% python3 -q
>>> import numpy as np
>>> from numpy import linalg as LA
>>> np.set_printoptions(precision=2, suppress=True, linewidth=140)
>>> A = np.load("dump.npy")
>>> print(A)
[[ 1 -1  1 -1  1 -1  1 -1]
 [ 1  1  1  1  1  1  1  1]
 [ 1  1 -1 -1 -1 -1  1  1]
 [ 1  1 -1 -1  1  1 -1 -1]]
>>> cov = A.T @ A
>>> print((A @ A.T).shape)
(4, 4)
>>> ang = np.radians(15)
>>> Rm = np.eye(8)
>>> Rm[2, 2] = Rm[3, 3] = np.cos(ang)
>>> Rm[2, 3], Rm[3, 2] = -np.sin(ang), np.sin(ang)
>>> print(Rm)
[[ 1.    0.    0.    0.    0.    0.    0.    0.  ]
 [ 0.    1.    0.    0.    0.    0.    0.    0.  ]
 [ 0.    0.    0.97 -0.26  0.    0.    0.    0.  ]
 [ 0.    0.    0.26  0.97  0.    0.    0.    0.  ]
 [ 0.    0.    0.    0.    1.    0.    0.    0.  ]
 [ 0.    0.    0.    0.    0.    1.    0.    0.  ]
 [ 0.    0.    0.    0.    0.    0.    1.    0.  ]
 [ 0.    0.    0.    0.    0.    0.    0.    1.  ]]
>>> other = A @ Rm.T
>>> print(np.allclose(A @ A.T, other @ other.T))
True
>>> print(other)
[[ 1.   -1.    1.22 -0.71  1.   -1.    1.   -1.  ]
 [ 1.    1.    0.71  1.22  1.    1.    1.    1.  ]
 [ 1.    1.   -0.71 -1.22 -1.   -1.    1.    1.  ]
 [ 1.    1.   -0.71 -1.22  1.    1.   -1.   -1.  ]]
>>> print(np.round(LA.det(Rm), 2), round(np.trace(Rm), 2))
1.0 7.93
>>> print(np.allclose(LA.norm(A, axis=1), LA.norm(other, axis=1)))
True
>>> u, g = A[1], A[0]
>>> print(u @ g)
0
>>> print(u @ u)
8
>>> p = (u @ g) / (u @ u) * u
>>> print(LA.matrix_rank(np.outer(u, g)))
1
>>> print(p)
[0. 0. 0. 0. 0. 0. 0. 0.]
>>> print((g - p) @ u)
0.0
>>> other = np.array([[-1, -2],
...     [-2, -1],
...     [0, 0],
...     [0, 2],
...     [-2, 2],
...     [3, -2],
...     [-2, -3],
...     [1, 2]])
>>> print(np.einsum("ik,kj->ji", A, other))
[[-7 -3 -5 -1]
 [-4 -2 -6 -4]]
>>> print(np.einsum("ij,ij->i", A, A))
[8 8 8 8]
>>> print(np.einsum("ik,kj->ij", A, other))
[[-7 -4]
 [-3 -2]
 [-5 -6]
 [-1 -4]]
>>> print(other.T @ A.T)
[[-7 -3 -5 -1]
 [-4 -2 -6 -4]]
>>> print(LA.matrix_rank(A @ other))
2
>>> print(LA.matrix_rank(np.vstack([A, other.T])))
6
>>> rng = np.random.default_rng(550704)
>>> other = A + rng.integers(-2, 3, (4, 1)) @ rng.integers(-2, 3, (1, 8))
>>> print(other)
[[ 2  0  2 -2  3  0  2  0]
 [-1 -1 -1  3 -3 -1 -1 -1]
 [ 1  1 -1 -1 -1 -1  1  1]
 [ 3  3  1 -3  5  3  1  1]]
>>> print(other - A)
[[ 1  1  1 -1  2  1  1  1]
 [-2 -2 -2  2 -4 -2 -2 -2]
 [ 0  0  0  0  0  0  0  0]
 [ 2  2  2 -2  4  2  2  2]]
>>> print(LA.matrix_rank(other - A, tol=1e-8))
1
>>> m1 = np.load("test2.npy")
>>> print(m1)
[[-2.68 -2.27  1.49 -3.58  2.23 -4.88 -2.23 -5.29 -1.68]
 [ 0.8   1.87 -2.79 -1.18  6.93  1.35  1.5   0.9  -0.6 ]
 [-5.88  2.76 -7.37 -2.49 -1.35  6.1   0.69  1.01 -0.36]
 [-3.85 -2.74  3.74  1.67  2.57  1.55  4.83  2.32  1.18]
 [ 5.96 -0.06 -1.7   3.68 -5.29 -0.67  3.34 -0.86  3.88]
 [ 1.42 -1.92 -0.3   0.24  0.25 -0.19 -1.12 -1.28  1.9 ]
 [-3.8   3.8  -3.85 -1.45 -1.88 -1.52  2.08 -1.35 -3.13]
 [ 1.89  0.82 -5.1  -7.87 -1.02 -3.29  3.39  1.68 -0.77]
 [-2.62 -0.69  6.98 -4.    0.21 -3.   -1.75  4.5  -2.14]
 [ 3.51  7.88  0.98 -2.22  3.42  0.02  3.75  2.59  0.97]
 [ 4.1  -6.85  5.94 -3.77 -2.31 -1.63  3.8   0.86 -3.82]
 [-3.58 -1.89  4.38  5.63  0.7   1.39 -1.59  2.48  2.83]
 [-3.34 -9.13 -0.09 -4.27  4.07 -1.55 -0.79 -1.96 -0.05]
 [-6.84 -0.79 -2.16  2.14 -3.31 -5.42  2.33  1.99  0.1 ]
 [ 9.07  2.79 -3.17  0.66 -2.68 -1.09 -4.19 -0.82 -1.71]
 [-3.65 -3.76  1.88 -6.77 -2.97  3.71 -0.49 -0.68 -2.3 ]
 [-1.64  1.78 -0.53  4.    1.97 -4.08 -1.83  0.43  0.56]
 [-2.98 -4.11 -6.37  3.36 -0.03  2.68 -1.08  4.89  1.06]
 [-8.36 -0.77  2.51 -0.68  0.29 -1.41 -6.2   1.08 -3.85]
 [ 2.7  -5.73  0.13 -2.43  3.78  1.93  5.98  0.23  0.1 ]
 [-2.62  9.51  0.05 -1.9  -7.61  7.77  1.88  1.19 -2.65]
 [-3.17 -0.16  1.91 -3.06 -3.73 -4.49  1.11 -2.78  1.03]
 [ 0.51 -1.46  9.43  0.73 -0.72 -4.25  4.11  0.57  1.65]
 [-7.74  1.76 -2.51  3.51 -4.2  -4.8  -0.53 -1.88  0.22]
 [-1.1  -1.7  -1.9   2.93  1.56 -4.55  0.35 -1.09  0.11]
 [ 6.82 -1.93 -7.5   0.05  0.58 -5.58 -0.64 -2.05  1.29]
 [ 3.37 -4.85 -4.5  -5.28  8.37 -7.55  0.62  0.36 -4.09]
 [-1.8  -1.32  4.37  3.55  1.98  3.41 -0.8  -2.92  1.9 ]
 [-1.51  4.9   1.04  3.26  4.03 -1.85 -2.28 -0.15  0.77]
 [ 9.94 -0.05 -2.58  2.27  4.62 -0.43  1.46 -3.05 -1.58]
 [-0.63 -1.9   2.85 -0.52 -1.43  0.17  0.55  1.21  1.44]
 [-0.77 -1.23  0.38  0.8   1.54  3.97 -1.07 -1.91  2.8 ]
 [-6.8   0.84 -6.7   0.58 -4.47 -2.78  3.1  -0.58  5.32]
 [-0.18 -3.98 -1.79 -0.58  2.23 -4.07  0.63 -3.31 -2.62]
 [ 5.2  -4.69  4.92 -1.43  3.95 -5.62  0.04 -4.3  -2.16]
 [ 2.35  1.45 -0.02  4.05  0.12  0.08 -1.05  0.36  0.98]
 [-1.45 -4.7   3.12 -1.98  4.92 -2.44 -4.15  0.97 -0.84]]
>>> basis = m1[[22, 20]].astype(float)
>>> for _ in range(6):
...     z = LA.norm(m1[:, None] - basis, axis=-1).argmin(axis=1)
...     basis = np.array([m1[z == j].mean(axis=0) for j in range(2)])
... 
>>> print(z)
[0 0 1 0 0 0 1 1 0 0 0 0 0 1 0 0 0 1 0 0 1 0 0 1 0 0 0 0 0 0 0 0 1 0 0 0 0]
>>> print(basis)
[[ 0.53 -1.49  1.01 -0.28  1.42 -1.44  0.07 -0.47 -0.14]
 [-4.35  1.82 -4.25 -0.52 -2.98 -0.16  1.48  0.87 -0.03]]
>>> def softmax(z):
...     e = np.exp(z - z.max(axis=-1, keepdims=True))
...     return e / e.sum(axis=-1, keepdims=True)
... 
>>> print(np.round(softmax(10 * basis[1]), 2) + 0)
[0.   0.97 0.   0.   0.   0.   0.03 0.   0.  ]
>>> print(softmax(basis).sum(axis=1))
[1. 1.]
>>> print(np.round(softmax(basis[1]), 2) + 0)
[0.   0.4  0.   0.04 0.   0.06 0.28 0.15 0.06]
>>> scores = basis @ basis.T / np.sqrt(9)
>>> print(softmax(scores).round(6).argmax(axis=1))
[0 1]
>>> print(softmax(scores)[1] @ basis)
[-4.35  1.82 -4.25 -0.51 -2.98 -0.16  1.48  0.87 -0.03]
>>> print(np.round(softmax(scores), 2) + 0)
[[1. 0.]
 [0. 1.]]
>>> print(np.round(softmax(scores + np.triu(np.full(scores.shape, -np.inf), 1)), 2) + 0)
[[1. 0.]
 [0. 1.]]
>>> E = np.loadtxt("arr.csv", delimiter=",")
>>> print(E)
[[-3.6  0.3  0.   0.3  0.3  1.5  0.3 -0.9 -0.6 -0.6]
 [-0.1 -0.5 -0.5 -1.5 -1.3 -1.7  0.7  0.8  0.9 -0.7]
 [-0.9 -0.4  0.9  0.6  0.9 -0.2  1.2  0.9 -0.7 -0.2]
 [-1.6 -0.5 -1.3 -0.4 -0.2  1.   1.2 -1.8 -0.2  1. ]
 [ 0.7  0.3 -1.6 -2.   0.5  0.1  1.3  0.2 -0.2  1.7]
 [ 0.2 -0.3 -1.2  0.1  0.8  2.  -0.3 -0.1 -0.1 -0.4]
 [ 0.  -0.5  0.2 -1.8 -0.3  0.8  0.2  1.9 -0.7 -0.9]
 [ 1.   1.9  0.1 -0.5  0.3 -1.4 -0.8  0.  -1.8  0.7]
 [-0.5  0.6  0.6 -0.6 -1.1  0.8  0.5 -1.2  0.6 -0.2]
 [ 0.5  1.2 -0.3  0.5  0.2 -0.9 -1.7  0.4  1.4  1.1]
 [ 0.3 -0.4  0.6 -0.5 -0.5  1.4  2.   0.3  1.3 -0.5]
 [-0.9 -0.3 -0.4  0.1  0.5 -2.4  0.4  0.5  1.6  0.4]
 [ 0.8  1.8 -0.3  0.3  0.7  2.3 -0.6 -1.  -0.2 -0.1]]
>>> x = np.array([0, 1, 0, 1, 1, 3, 1, 1, 3, 3])
>>> target = E @ x
>>> print(np.round(LA.pinv(E) @ E, 2) + 0)
[[1. 0. 0. 0. 0. 0. 0. 0. 0. 0.]
 [0. 1. 0. 0. 0. 0. 0. 0. 0. 0.]
 [0. 0. 1. 0. 0. 0. 0. 0. 0. 0.]
 [0. 0. 0. 1. 0. 0. 0. 0. 0. 0.]
 [0. 0. 0. 0. 1. 0. 0. 0. 0. 0.]
 [0. 0. 0. 0. 0. 1. 0. 0. 0. 0.]
 [0. 0. 0. 0. 0. 0. 1. 0. 0. 0.]
 [0. 0. 0. 0. 0. 0. 0. 1. 0. 0.]
 [0. 0. 0. 0. 0. 0. 0. 0. 1. 0.]
 [0. 0. 0. 0. 0. 0. 0. 0. 0. 1.]]
>>> target = target + 0.05 * rng.normal(size=13)
>>> print(target)
[ 1.29 -6.25 -0.13  3.73  5.    4.67 -2.86 -6.61  1.79  5.48  7.58  0.01  7.24]
>>> c, *_ = LA.lstsq(E, target)
>>> print(np.round(E.T @ (target - E @ c), 2) + 0)
[0. 0. 0. 0. 0. 0. 0. 0. 0. 0.]
>>> print(c.round())
[-0.  1. -0.  1.  1.  3.  1.  1.  3.  3.]
>>> print(round(float(LA.norm(target - E @ c)), 2))
0.09
>>> print([round(float(LA.norm(LA.solve(E.T @ E + lam * np.eye(10), E.T @ target))), 2) for lam in (0, 1, 10, 100)])
[5.7, 4.73, 2.53, 0.58]
